$ ipython --no-banner

In [1]: import numpy as np

In [2]: np.set_printoptions(suppress=True, linewidth=100)

In [3]: tidy = lambda a: np.round(a, 2) + 0

In [4]: th = np.deg2rad(60)

In [5]: m1 = np.eye(4)

In [6]: m1[np.ix_([2, 1], [2, 1])] = [[np.cos(th), -np.sin(th)], [np.sin(th), np.cos(th)]]

In [7]: tidy(m1)
Out[7]: 
array([[ 1.  ,  0.  ,  0.  ,  0.  ],
       [ 0.  ,  0.5 ,  0.87,  0.  ],
       [ 0.  , -0.87,  0.5 ,  0.  ],
       [ 0.  ,  0.  ,  0.  ,  1.  ]])

In [8]: # columns are unit length and at right angles

In [9]: x0 = np.array([-1, 0, 3, 2])

In [10]: tidy(m1.T @ (m1 @ x0))
Out[10]: array([-1.,  0.,  3.,  2.])

In [11]: tidy(np.linalg.inv(m1))
Out[11]: 
array([[ 1.  ,  0.  ,  0.  ,  0.  ],
       [ 0.  ,  0.5 , -0.87,  0.  ],
       [ 0.  ,  0.87,  0.5 ,  0.  ],
       [ 0.  ,  0.  ,  0.  ,  1.  ]])

In [12]: tidy(np.sort(np.abs(np.degrees(np.angle(np.linalg.eigvals(m1))))))
Out[12]: array([ 0.,  0., 60., 60.])

In [13]: tidy(np.abs(np.linalg.eigvals(m1)))
Out[13]: array([1., 1., 1., 1.])

In [14]: M2 = np.array([[1, 0, 0, 0], [2, 2, 1, 2], [2, 1, 0, 1], [0, 1, 2, 0]])

In [15]: F = np.triu(M2)

In [16]: F
Out[16]: 
array([[1, 0, 0, 0],
       [0, 2, 1, 2],
       [0, 0, 0, 1],
       [0, 0, 0, 0]])

In [17]: tidy(np.sort(np.linalg.eigvals(F).real))
Out[17]: array([0., 0., 1., 2.])

In [18]: F @ F
Out[18]: 
array([[1, 0, 0, 0],
       [0, 4, 2, 5],
       [0, 0, 0, 0],
       [0, 0, 0, 0]])

In [19]: tidy(np.linalg.det(F))
Out[19]: np.float64(0.0)

In [20]: (F != 0).astype(int)
Out[20]: 
array([[1, 0, 0, 0],
       [0, 1, 1, 1],
       [0, 0, 0, 1],
       [0, 0, 0, 0]])

In [21]: rank = np.linalg.matrix_rank(F)

In [22]: rank
Out[22]: np.int64(3)

In [23]: N = np.linalg.svd(F)[2][rank:].T

In [24]: np.allclose(F @ N, 0)
Out[24]: True

In [25]: tidy(N[:, 0] / N[np.abs(N[:, 0]).round(6).argmax(), 0])
Out[25]: array([ 0. , -0.5,  1. ,  0. ])

In [26]: np.linalg.matrix_rank(F.T @ F), np.linalg.matrix_rank(F @ F.T)
Out[26]: (np.int64(3), np.int64(3))

In [27]: [int(np.linalg.matrix_rank(np.delete(F, i, axis=0))) for i in range(4)]
Out[27]: [2, 2, 2, 3]

In [28]: tidy(F @ N)
Out[28]: 
array([[0.],
       [0.],
       [0.],
       [0.]])

In [29]: np.linalg.matrix_rank(F, rtol=0.1)
Out[29]: np.int64(3)

In [30]: np.argsort(-np.linalg.norm(F, axis=0).round(6), kind="stable")[:3]
Out[30]: array([3, 1, 0])

In [31]: M2 = np.array([[-1, -3], [-1, -2]])

In [32]: cent = np.array([[-5, 7], [-4, 7]])

In [33]: arr = np.kron(M2, cent)

In [34]: arr
Out[34]: 
array([[  5,  -7,  15, -21],
       [  4,  -7,  12, -21],
       [  5,  -7,  10, -14],
       [  4,  -7,   8, -14]])

In [35]: proj = np.triu(np.array([[-1, 2, -3, 1], [2, 3, 2, 0], [1, 1, 1, -3], [-3, -3, -1, 0]]), 1) + np.eye(4)

In [36]: M2 = proj @ F @ np.linalg.inv(proj)

In [37]: np.trace(M2), np.trace(F)
Out[37]: (np.float64(3.0), np.int64(3))

In [38]: M2
Out[38]: 
array([[ 1.,  2.,  1.,  3.],
       [ 0.,  2., -3., -5.],
       [ 0.,  0.,  0.,  1.],
       [ 0.,  0.,  0.,  0.]])

In [39]: np.poly(M2)
Out[39]: array([ 1., -3.,  2.,  0.,  0.])

In [40]: rank = np.linalg.matrix_rank(M2)

In [41]: rank
Out[41]: np.int64(3)

In [42]: N = np.linalg.svd(M2)[2][rank:].T

In [43]: [int(np.linalg.matrix_rank(M2[:i])) for i in range(1, len(M2) + 1)]
Out[43]: [1, 2, 3, 3]

In [44]: N.shape
Out[44]: (4, 1)

In [45]: [int(np.linalg.matrix_rank(M2[:, :j + 1])) for j in range(4)]
Out[45]: [1, 2, 2, 3]

In [46]: tidy(N @ N.T)
Out[46]: 
array([[ 0.83, -0.31, -0.21,  0.  ],
       [-0.31,  0.12,  0.08,  0.  ],
       [-0.21,  0.08,  0.05,  0.  ],
       [ 0.  ,  0.  ,  0.  ,  0.  ]])
